$ python -q
>>> import numpy as np
>>> from numpy import linalg as LA
>>> np.set_printoptions(precision=4, suppress=True, linewidth=160)
>>> tidy = lambda a: np.round(a, 4) + 0
>>> arr = np.load("a.npy")
>>> tidy(arr)
array([[0.1667, 0.25  , 0.1667, 0.25  , 0.1667],
       [0.1667, 0.3333, 0.25  , 0.0833, 0.1667],
       [0.1   , 0.2   , 0.3   , 0.1   , 0.3   ],
       [0.1   , 0.3   , 0.    , 0.4   , 0.2   ],
       [0.    , 0.    , 0.    , 0.    , 1.    ]])
>>> r0 = np.array([3, 1])
>>> tidy(np.convolve(arr[3], r0))
array([0.3, 1. , 0.3, 1.2, 1. , 0.2])
>>> vec = np.array([-1, 1, -1, -3, -2])
>>> a = np.maximum(arr @ vec, 0)
>>> tidy(np.maximum(arr @ vec, 0) - np.maximum(-arr @ vec, 0))
array([-1.1667, -0.6667, -1.1   , -1.4   , -2.    ])
>>> print(a)
[0. 0. 0. 0. 0.]
>>> arr.T @ a
array([0., 0., 0., 0., 0.])
>>> np.flatnonzero(a > 1e-9)
array([], dtype=int64)
>>> rng = np.random.default_rng(211893)
>>> z = rng.permutation(5)
>>> other = arr[:, z] * rng.choice([-1, 1], 5)
>>> print(tidy(other))
[[ 0.25   -0.25   -0.1667  0.1667  0.1667]
 [ 0.0833 -0.3333 -0.1667  0.1667  0.25  ]
 [ 0.1    -0.2    -0.1     0.3     0.3   ]
 [ 0.4    -0.3    -0.1     0.2     0.    ]
 [ 0.      0.      0.      1.      0.    ]]
>>> left, _, Vt = LA.svd(arr.T @ other)
>>> z
array([3, 1, 0, 4, 2])
>>> tidy(left @ Vt)
array([[ 0.,  0., -1.,  0.,  0.],
       [ 0., -1.,  0.,  0.,  0.],
       [ 0.,  0.,  0.,  0.,  1.],
       [ 1.,  0.,  0.,  0.,  0.],
       [ 0.,  0.,  0.,  1.,  0.]])
>>> W = np.array([[0, 2, 2, 2, 0, 2],
...     [-2, 2, 3, 0, -1, 2],
...     [3, 2, 1, 0, -1, -3],
...     [1, 1, 2, -1, -3, -1],
...     [1, -3, 2, 3, 2, 0]])
>>> coef = np.array([1, 2, 1, 1, 0, 0])
>>> act = np.maximum(arr @ W + coef, 0)
>>> tidy(act)
array([[1.4167, 2.9167, 3.0833, 1.5833, 0.    , 0.0833],
       [1.3333, 3.0833, 3.0833, 1.75  , 0.    , 0.1667],
       [1.9   , 2.4   , 2.9   , 2.    , 0.    , 0.    ],
       [1.    , 2.6   , 3.3   , 1.4   , 0.    , 0.4   ],
       [2.    , 0.    , 3.    , 4.    , 2.    , 0.    ]])
>>> C = np.array([[-3, 0], [-2, 3], [1, 1], [0, 3], [1, 2], [-1, 1]])
>>> print(W @ C)
[[ -4  16]
 [  2   9]
 [-10   2]
 [ -5  -5]
 [  7   6]]
>>> m1 = np.load("sample5.npy")
>>> m1
array([[0, 1, 0],
       [2, 2, 0],
       [2, 0, 0],
       [2, 1, 2],
       [3, 2, 0],
       [2, 3, 1]])
>>> P = m1 @ LA.solve(m1.T @ m1, m1.T)
>>> tidy(LA.eigvalsh(P))
array([0., 0., 0., 1., 1., 1.])
>>> tidy((np.eye(6) - P) @ m1)
array([[0., 0., 0.],
       [0., 0., 0.],
       [0., 0., 0.],
       [0., 0., 0.],
       [0., 0., 0.],
       [0., 0., 0.]])
>>> np.allclose(P @ P, P)
True
>>> r0, g = m1[0], m1[1]
>>> r0 @ g
np.int64(2)
>>> pr = (r0 @ g) / (r0 @ r0) * r0
>>> print(g - pr)
[2. 0. 0.]
>>> LA.matrix_rank(np.outer(r0, g))
np.int64(1)
>>> sig = 10 * 0.7 ** np.arange(3)
>>> Q, _ = LA.qr(np.array([[-1.3, -0.2, 1.1], [0.8, 1.0, 2.8], [0.5, 0.4, -0.9]]))
>>> feats = rng.normal(size=(19, 3)) * sig @ Q
>>> tidy(feats)
array([[ 10.1957,  -0.2143,  -2.1227],
       [  9.2123,   3.5474,   3.8593],
       [ -2.0963,   0.8048,  -2.1773],
       [ -0.8012,   3.9308, -18.0008],
       [  2.9839,  -3.266 ,   2.1758],
       [  5.0399,   9.7117,   6.8487],
       [ -5.6723,  -6.4286,   5.7966],
       [  2.236 ,  -1.7661,   3.7362],
       [  3.6378,   5.0772,   1.8721],
       [ 15.144 ,   9.563 ,   3.7139],
       [ -2.8682,   2.1937,  -6.7954],
       [ -7.2036,  -1.9263,   1.1893],
       [  2.1468,   4.8968,   4.3034],
       [-10.8899,   1.6315,  -6.621 ],
       [ 10.8711,  -1.4211,  -7.6363],
       [  1.1878,   1.7541,   5.9343],
       [  5.2538,  11.5868,   2.6218],
       [ 11.5091,   5.3563,  -3.3301],
       [-21.7317, -10.0089,  -4.2921]])
>>> other = feats / np.sqrt((feats ** 2).mean(axis=1, keepdims=True))
>>> LA.matrix_rank(other) == LA.matrix_rank(feats)
np.True_
>>> E = np.loadtxt("mat.csv", delimiter=",")
>>> E
array([[22.,  3.,  1., -3., -3.],
       [ 3., 14.,  5.,  1., 12.],
       [ 1.,  5.,  2.,  2.,  5.],
       [-3.,  1.,  2., 13.,  7.],
       [-3., 12.,  5.,  7., 14.]])
>>> ev, vecs = LA.eigh(E)
>>> vec = np.array([0, 2, 1, 0, 1])
>>> (np.sign(vecs[:, -1].round(6)) == np.sign(vecs[0, -1].round(6))).astype(int)
array([1, 0, 0, 0, 0])
>>> vec @ E @ vec / (vec @ vec), tidy(ev[0]), tidy(ev[-1])
(np.float64(25.0), np.float64(0.0), np.float64(30.2454))
>>> tidy(vecs * np.abs(ev) @ vecs.T)
array([[22.,  3.,  1., -3., -3.],
       [ 3., 14.,  5.,  1., 12.],
       [ 1.,  5.,  2.,  2.,  5.],
       [-3.,  1.,  2., 13.,  7.],
       [-3., 12.,  5.,  7., 14.]])
>>> tidy(LA.eigvalsh(E[1:, 1:]))
array([ 0.    ,  0.465 , 12.431 , 30.1041])
>>> print(vec @ E @ vec)
150.0
>>> tidy(vecs * np.maximum(ev, 0) @ vecs.T)
array([[22.,  3.,  1., -3., -3.],
       [ 3., 14.,  5.,  1., 12.],
       [ 1.,  5.,  2.,  2.,  5.],
       [-3.,  1.,  2., 13.,  7.],
       [-3., 12.,  5.,  7., 14.]])
>>> A = np.loadtxt("case1.csv", delimiter=",")
>>> tidy(A)
array([[0.2381, 0.0952, 0.381 , 0.2857],
       [0.2667, 0.3   , 0.2333, 0.2   ],
       [0.3478, 0.1739, 0.3478, 0.1304],
       [0.2778, 0.0556, 0.5   , 0.1667]])
>>> # rows sum to 1
>>> print(tidy(A.sum(axis=1)))
[1. 1. 1. 1.]
>>> tidy(np.sort(np.abs(LA.eigvals(A)))[::-1])
array([1.    , 0.1393, 0.1075, 0.1075])
>>> pr = np.eye(4)[1]
>>> for _ in range(3):
...     pr = pr @ A
...     print(pr.round(4))
... 
[0.2667 0.3    0.2333 0.2   ]
[0.2802 0.1671 0.3527 0.2   ]
[0.2895 0.1493 0.3684 0.1928]
>>> tidy(LA.eigvals(A))
array([ 1.    +0.j    , -0.0434+0.0984j, -0.0434-0.0984j,  0.1393+0.j    ])
>>> tidy(np.einsum("ij,ji->", A, A))
np.float64(1.0038)
>>> print(tidy(LA.det(A[::-1])))
0.0016
>>> tidy(np.kron(np.eye(2, dtype=int), A))
array([[0.2381, 0.0952, 0.381 , 0.2857, 0.    , 0.    , 0.    , 0.    ],
       [0.2667, 0.3   , 0.2333, 0.2   , 0.    , 0.    , 0.    , 0.    ],
       [0.3478, 0.1739, 0.3478, 0.1304, 0.    , 0.    , 0.    , 0.    ],
       [0.2778, 0.0556, 0.5   , 0.1667, 0.    , 0.    , 0.    , 0.    ],
       [0.    , 0.    , 0.    , 0.    , 0.2381, 0.0952, 0.381 , 0.2857],
       [0.    , 0.    , 0.    , 0.    , 0.2667, 0.3   , 0.2333, 0.2   ],
       [0.    , 0.    , 0.    , 0.    , 0.3478, 0.1739, 0.3478, 0.1304],
       [0.    , 0.    , 0.    , 0.    , 0.2778, 0.0556, 0.5   , 0.1667]])
>>> data = np.loadtxt("layer4.csv", delimiter=",")
>>> data
array([[  9.,   3., -15., -15.,  12.,  21.],
       [  9.,   3., -15., -15.,  12.,  21.],
       [  0.,   0.,   0.,   0.,   0.,   0.],
       [  3.,   1.,  -5.,  -5.,   4.,   7.],
       [  6.,   2., -10., -10.,   8.,  14.]])
>>> # row 1 repeats row 0
>>> tidy(LA.det(E))
np.float64(0.0)
>>> tidy(np.abs(LA.eigvals(E)).max())
np.float64(30.2454)
>>> left, sig, Vt = LA.svd(data)
>>> vecs = Vt[:(sig > 1e-8).sum()]
>>> vec = data[2] + 2 * data[4] + rng.integers(2) * np.eye(6)[1]
>>> vec
array([ 12.,   4., -20., -20.,  16.,  28.])
>>> print(tidy(LA.norm(vec - vecs.T @ vecs @ vec)))
0.0
>>> print(LA.matrix_rank(np.vstack([data, vec])))
1
>>> z = rng.permutation(5)
>>> z
array([1, 0, 2, 3, 4])
>>> other = arr[z][:, z]
>>> tidy(np.sort(np.abs(LA.eigvals(other))))
array([0.0804, 0.0804, 0.2571, 0.7938, 1.    ])
>>> tidy(other)
array([[0.3333, 0.1667, 0.25  , 0.0833, 0.1667],
       [0.25  , 0.1667, 0.1667, 0.25  , 0.1667],
       [0.2   , 0.1   , 0.3   , 0.1   , 0.3   ],
       [0.3   , 0.1   , 0.    , 0.4   , 0.2   ],
       [0.    , 0.    , 0.    , 0.    , 1.    ]])
>>> print(np.allclose(other, arr))
False
>>> tidy(np.diag(other))
array([0.3333, 0.1667, 0.3   , 0.4   , 1.    ])
>>> other = np.array([[1, 3], [0, 3]])
>>> M = np.kron(np.eye(2, dtype=int), other)
>>> M
array([[1, 3, 0, 0],
       [0, 3, 0, 0],
       [0, 0, 1, 3],
       [0, 0, 0, 3]])
>>> vec = np.array([1, 0, -3, -3])
>>> target = M @ vec
>>> target
array([  1,   0, -12,  -9])
>>> tidy(LA.solve(M, -1 * target))
array([-1.,  0.,  3.,  3.])
>>> tidy(LA.solve(M.T, M[1]))
array([0., 1., 0., 0.])
>>> tidy(LA.solve(M, target + M[:, 0]))
array([ 2.,  0., -3., -3.])
>>> mat = np.loadtxt("data.csv", delimiter=",")
>>> mat
array([[10.,  8., -4.,  4.],
       [ 8.,  8., -4.,  7.],
       [-4., -4., 16., -2.],
       [ 4.,  7., -2., 14.]])
>>> ev, vecs = LA.eigh(mat)
>>> np.unique(ev.round(6) + 0, return_counts=True)[1]
array([1, 1, 1, 1])
>>> print(tidy(vecs.T @ mat @ vecs))
[[ 0.2617  0.      0.      0.    ]
 [ 0.      7.64    0.      0.    ]
 [ 0.      0.     13.583   0.    ]
 [ 0.      0.      0.     26.5154]]
>>> tidy(np.abs(vecs[:, -1]))
array([0.4894, 0.5112, 0.4794, 0.519 ])
